% ipython --no-banner

In [1]: import numpy as np

In [2]: np.set_printoptions(precision=2, suppress=True, linewidth=160)

In [3]: def rd(a):
   ...:     return np.round(a, 2) + 0
   ...: 

In [4]: X = np.loadtxt("mat.csv", delimiter=",")

In [5]: X
Out[5]: 
array([[ 0.98,  0.83, -1.  ],
       [ 0.6 ,  0.06, -0.82],
       [-0.2 , -0.38,  0.27],
       [-0.49, -0.07,  0.71],
       [-0.78, -0.42,  0.94],
       [-0.82, -0.57,  0.95],
       [-0.45,  0.03,  0.67],
       [ 0.78,  0.97, -0.9 ],
       [ 0.33, -0.98, -0.71],
       [-0.65, -0.52,  0.84],
       [ 0.15,  0.29, -0.21],
       [ 1.  ,  0.72, -1.  ],
       [-0.31,  0.02,  0.49],
       [ 0.52,  0.17, -0.74],
       [ 0.97, -0.41, -1.  ],
       [-0.87, -0.32,  0.97],
       [ 0.55,  0.52, -0.74],
       [ 0.99,  0.02, -1.  ],
       [-0.32,  0.32,  0.54],
       [ 0.3 ,  0.28, -0.45],
       [ 0.99,  0.13, -1.  ],
       [-0.15, -0.29,  0.21],
       [-0.99, -0.98,  1.  ],
       [ 0.15,  0.29, -0.21]])

In [6]: # rows 10 and 23 are equal

In [7]: hat = X @ np.linalg.solve(X.T @ X, X.T)

In [8]: np.allclose(hat @ hat, hat)
Out[8]: True

In [9]: rd(np.linalg.eigvalsh(hat))
Out[9]: array([0., 0., 0., 0., 0., 0., 0., 0., 0., 0., 0., 0., 0., 0., 0., 0., 0., 0., 0., 0., 0., 1., 1., 1.])

In [10]: rd(np.trace(hat))
Out[10]: np.float64(3.0)

In [11]: th = np.radians(60)

In [12]: R = np.eye(3)

In [13]: R[1, 1] = R[2, 2] = np.cos(th)

In [14]: R[1, 2], R[2, 1] = -np.sin(th), np.sin(th)

In [15]: rd(R)
Out[15]: 
array([[ 1.  ,  0.  ,  0.  ],
       [ 0.  ,  0.5 , -0.87],
       [ 0.  ,  0.87,  0.5 ]])

In [16]: out = X @ R.T

In [17]: rd(np.linalg.svd(X, compute_uv=False)), rd(np.linalg.svd(out, compute_uv=False))
Out[17]: (array([5.22, 1.96, 0.37]), array([5.22, 1.96, 0.37]))

In [18]: rd(np.abs(out - X).max(axis=0))
Out[18]: array([0.  , 1.1 , 1.35])

In [19]: rd(np.linalg.det(R)), np.trace(R)
Out[19]: (np.float64(1.0), np.float64(2.0))

In [20]: np.allclose(np.linalg.norm(X, axis=1), np.linalg.norm(out, axis=1))
Out[20]: True

In [21]: M = np.loadtxt("data.csv", delimiter=",")

In [22]: M
Out[22]: 
array([[ 0.09, -0.09, -0.2 ],
       [-0.9 ,  0.33,  1.43],
       [ 0.99, -0.72, -1.93],
       [-1.44,  0.84,  2.6 ]])

In [23]: np.argsort(-np.linalg.norm(M, axis=0).round(6), kind="stable")[:3]
Out[23]: array([2, 0, 1])

In [24]: np.linalg.matrix_rank(M, rtol=0.1)
Out[24]: np.int64(1)

In [25]: np.linalg.cond(M) > 100
Out[25]: np.True_

In [26]: Uu, sig, Vh = np.linalg.svd(M)

In [27]: np.argmax(sig[:-1] / (sig[1:] + 1e-6)) + 1
Out[27]: np.int64(2)

In [28]: rd(sig)
Out[28]: array([4.21, 0.21, 0.  ])

In [29]: out = Uu[:, :2] @ np.diag(sig[:2]) @ Vh[:2]

In [30]: rd(np.abs(M - out).max())
Out[30]: np.float64(0.0)

In [31]: Uu, sig, Vh = np.linalg.svd(M)

In [32]: vecs = Vh[:(sig > 1e-8).sum()]

In [33]: rng = np.random.default_rng(348852)

In [34]: x = M[2] + 4 * M[3] + rng.integers(2) * np.eye(3)[0]

In [35]: rd(x)
Out[35]: array([-3.77,  2.64,  8.47])

In [36]: np.allclose(vecs.T @ vecs @ x, x)
Out[36]: False

In [37]: rd(np.diag(vecs.T @ vecs))
Out[37]: array([0.57, 0.71, 0.71])

In [38]: rd(np.trace(np.linalg.pinv(M) @ M))
Out[38]: np.float64(2.0)

In [39]: rd(M @ np.linalg.pinv(M) @ M)
Out[39]: 
array([[ 0.09, -0.09, -0.2 ],
       [-0.9 ,  0.33,  1.43],
       [ 0.99, -0.72, -1.93],
       [-1.44,  0.84,  2.6 ]])

In [40]: def softmax(z):
    ...:     e = np.exp(z - z.max(axis=-1, keepdims=True))
    ...:     return e / e.sum(axis=-1, keepdims=True)
    ...: 

In [41]: rd(softmax(10 * M[2]))
Out[41]: array([1., 0., 0.])

In [42]: rd(softmax(M[2]))
Out[42]: array([0.81, 0.15, 0.04])

In [43]: S = M @ M.T / np.sqrt(3)

In [44]: softmax(S).round(6).argmax(axis=1)
Out[44]: array([2, 3, 2, 3])

In [45]: rd(softmax(S)[2] @ M)
Out[45]: array([ 0.92, -0.67, -1.8 ])

In [46]: rd(softmax(S + np.triu(np.full(S.shape, -np.inf), 1)))
Out[46]: 
array([[1.  , 0.  , 0.  , 0.  ],
       [0.13, 0.87, 0.  , 0.  ],
       [0.06, 0.  , 0.93, 0.  ],
       [0.  , 0.08, 0.  , 0.92]])

In [47]: K = np.array([[9, 1, 9, 12, 5],
    ...:     [1, 1, 3, 2, 1],
    ...:     [9, 3, 14, 14, 7],
    ...:     [12, 2, 14, 21, 12],
    ...:     [5, 1, 7, 12, 9]])

In [48]: T = np.stack([K, -3 * K, K[::-1]])

In [49]: rd(np.linalg.det(T))
Out[49]: array([0., 0., 0.])

In [50]: np.einsum("bij,cij->bc", T, T)
Out[50]: 
array([[ 2108, -6324,  1347],
       [-6324, 18972, -4041],
       [ 1347, -4041,  2108]])

In [51]: T.shape
Out[51]: (3, 5, 5)

In [52]: T.sum(axis=0)
Out[52]: 
array([[-13,  -1, -11, -12,  -1],
       [ 10,   0,   8,  17,  10],
       [ -9,  -3, -14, -14,  -7],
       [-23,  -3, -25, -40, -23],
       [ -1,  -1,  -5, -12, -13]])

In [53]: np.linalg.matrix_rank(T)
Out[53]: array([4, 4, 4])

In [54]: rd(np.linalg.norm(T, axis=(1, 2)))
Out[54]: array([ 45.91, 137.74,  45.91])

In [55]: np.linalg.matrix_rank(T.reshape(3, -1))
Out[55]: np.int64(2)

In [56]: W = np.array([[-6, -9, 2, 8, -3, 8],
    ...:     [1, 8, -4, -8, 4, -8],
    ...:     [1, 5, 2, 8, -8, -8],
    ...:     [-6, -6, -3, -6, 4, -7],
    ...:     [7, 3, 8, 0, -7, 5]])

In [57]: coef = np.array([1, 0, 1, -1, -3, -3])

In [58]: hid = np.maximum(K @ W + coef, 0)

In [59]: np.linalg.matrix_rank(hid)
Out[59]: np.int64(3)

In [60]: (hid > 0).mean(axis=0)
Out[60]: array([0. , 0.2, 1. , 1. , 0. , 0. ])

In [61]: C = np.array([[1, 2, 3],
    ...:     [2, -5, 3],
    ...:     [-5, -4, 2],
    ...:     [-3, -5, -2],
    ...:     [-3, -4, -3],
    ...:     [2, 1, 2]])

In [62]: W @ C
Out[62]: 
array([[-33,   5, -32],
       [ 33,  -6,   7],
       [-15, -47,  14],
       [-11,  37, -56],
       [  4,   0,  77]])

In [63]: (hid @ C).round(6).argmax(axis=1)
Out[63]: array([2, 2, 2, 2, 2])

In [64]: A = np.array([[0, 1, 2], [1, 0, 1], [2, 1, 0]])

In [65]: # equal to its transpose

In [66]: O = A.astype(float).copy()

In [67]: for j in range(3):
    ...:     O[:, j] -= O[:, :j] @ (O[:, :j].T @ O[:, j])
    ...:     O[:, j] /= np.linalg.norm(O[:, j])
    ...: 

In [68]: rd(O)
Out[68]: 
array([[ 0.  ,  0.91,  0.41],
       [ 0.45, -0.37,  0.82],
       [ 0.89,  0.18, -0.41]])

In [69]: lab = rng.permutation(3)

In [70]: lab
Out[70]: array([2, 0, 1])

In [71]: out = A[lab][:, lab]

In [72]: rd(np.linalg.det(out)), rd(np.linalg.det(A[lab]))
Out[72]: (np.float64(4.0), np.float64(4.0))

In [73]: vals, vecs = np.linalg.eigh(A)

In [74]: rd(vals)
Out[74]: array([-2.  , -0.73,  2.73])

In [75]: rd(np.linalg.eigvalsh(A + 2 * np.eye(3)))
Out[75]: array([0.  , 1.27, 4.73])

In [76]: rd(vecs.T @ A @ vecs)
Out[76]: 
array([[-2.  ,  0.  ,  0.  ],
       [ 0.  , -0.73,  0.  ],
       [ 0.  ,  0.  ,  2.73]])

In [77]: rd(np.linalg.eigvalsh(A @ A))
Out[77]: array([0.54, 4.  , 7.46])

In [78]: np.unique(vals.round(6) + 0, return_counts=True)[1]
Out[78]: array([1, 1, 1])

In [79]: rd(vecs.T @ vecs)
Out[79]: 
array([[1., 0., 0.],
       [0., 1., 0.],
       [0., 0., 1.]])

In [80]: vals.sum(), np.trace(A)
Out[80]: (np.float64(0.0), np.int64(0))

In [81]: np.abs(vecs[:, -1]).round(6).argmax()
Out[81]: np.int64(0)

In [82]: out = np.array([[1, 2, 1], [1, -2, -2], [-2, 0, 0]])

In [83]: np.einsum("ij,ij->i", A, A)
Out[83]: array([5, 2, 5])

In [84]: out.T @ A.T
Out[84]: 
array([[-3, -1,  3],
       [-2,  2,  2],
       [-2,  1,  0]])

In [85]: np.vstack([A, out.T]).shape
Out[85]: (6, 3)

In [86]: A @ out
Out[86]: 
array([[-3, -2, -2],
       [-1,  2,  1],
       [ 3,  2,  0]])

In [87]: C = np.array([[2, 1, 0, -1], [-2, 1, 1, 2], [1, -1, 2, 2]])

In [88]: feats = np.repeat(C, 10 // 3, axis=0)

In [89]: feats = feats + 0.05 * rng.normal(size=feats.shape)

In [90]: rd(feats)
Out[90]: 
array([[ 1.97,  0.93,  0.11, -1.05],
       [ 2.03,  1.02,  0.01, -0.98],
       [ 1.9 ,  1.01, -0.01, -0.98],
       [-2.03,  0.97,  1.  ,  2.  ],
       [-2.02,  0.92,  0.98,  2.04],
       [-1.99,  0.87,  1.02,  2.  ],
       [ 1.01, -1.06,  2.  ,  2.14],
       [ 1.02, -1.01,  2.06,  1.99],
       [ 0.95, -1.04,  2.07,  1.93]])

In [91]: hat = feats @ np.linalg.solve(feats.T @ feats, feats.T)

In [92]: rd(np.diag(hat))
Out[92]: array([0.55, 0.43, 0.36, 0.35, 0.36, 0.33, 0.7 , 0.35, 0.56])

In [93]: rd(np.linalg.eigvalsh(hat))
Out[93]: array([0., 0., 0., 0., 0., 1., 1., 1., 1.])

In [94]: rd(np.linalg.norm(feats, 2))
Out[94]: np.float64(6.79)

In [95]: np.linalg.norm(feats, axis=1).argmax()
Out[95]: np.int64(6)

In [96]: lab = rng.permutation(4)

In [97]: out = feats[:, lab] * rng.choice([-1, 1], 4)

In [98]: rd(out)
Out[98]: 
array([[-0.11,  1.97, -1.05,  0.93],
       [-0.01,  2.03, -0.98,  1.02],
       [ 0.01,  1.9 , -0.98,  1.01],
       [-1.  , -2.03,  2.  ,  0.97],
       [-0.98, -2.02,  2.04,  0.92],
       [-1.02, -1.99,  2.  ,  0.87],
       [-2.  ,  1.01,  2.14, -1.06],
       [-2.06,  1.02,  1.99, -1.01],
       [-2.07,  0.95,  1.93, -1.04]])

In [99]: Uu, _, Vh = np.linalg.svd(feats.T @ out)

In [100]: rd(Uu @ Vh)
Out[100]: 
array([[ 0.,  1.,  0.,  0.],
       [ 0.,  0.,  0.,  1.],
       [-1.,  0.,  0.,  0.],
       [ 0.,  0.,  1.,  0.]])

In [101]: lab
Out[101]: array([2, 0, 3, 1])

In [102]: out = np.c_[feats[:, :1] @ np.array([[-2]]), np.array([4, -1, 4, 0, -3, 5, 5, 2, -2])]

In [103]: rd(out)
Out[103]: 
array([[-3.93,  4.  ],
       [-4.07, -1.  ],
       [-3.81,  4.  ],
       [ 4.07,  0.  ],
       [ 4.03, -3.  ],
       [ 3.98,  5.  ],
       [-2.01,  5.  ],
       [-2.05,  2.  ],
       [-1.9 , -2.  ]])

In [104]: rd(np.linalg.lstsq(feats, out[:, 0])[0])
Out[104]: array([-2.,  0.,  0.,  0.])

In [105]: rd(np.linalg.norm(out - feats @ np.linalg.lstsq(feats, out)[0], axis=0))
Out[105]: array([0.  , 8.56])

In [106]: np.linalg.matrix_rank(np.c_[feats, out])
Out[106]: np.int64(5)

In [107]: F = np.load("x.npy")

In [108]: F
Out[108]: 
array([[-6,  8,  0, -6,  8,  0],
       [-8,  9, -1, -8,  9, -1],
       [ 8,  6,  7,  8,  6,  7],
       [ 0,  0,  0,  0,  0,  0],
       [ 0,  0,  0,  0,  0,  0],
       [ 0,  0,  0,  0,  0,  0]])

In [109]: # row 4 repeats row 3

In [110]: rd(np.linalg.det(F))
Out[110]: np.float64(0.0)

In [111]: np.trace(F)
Out[111]: np.int64(10)

In [112]: np.allclose(F @ F.T, F.T @ F)
Out[112]: False

In [113]: (F - F.T) / 2
Out[113]: 
array([[ 0. ,  8. , -4. , -3. ,  4. ,  0. ],
       [-8. ,  0. , -3.5, -4. ,  4.5, -0.5],
       [ 4. ,  3.5,  0. ,  4. ,  3. ,  3.5],
       [ 3. ,  4. , -4. ,  0. ,  0. ,  0. ],
       [-4. , -4.5, -3. ,  0. ,  0. ,  0. ],
       [ 0. ,  0.5, -3.5,  0. ,  0. ,  0. ]])
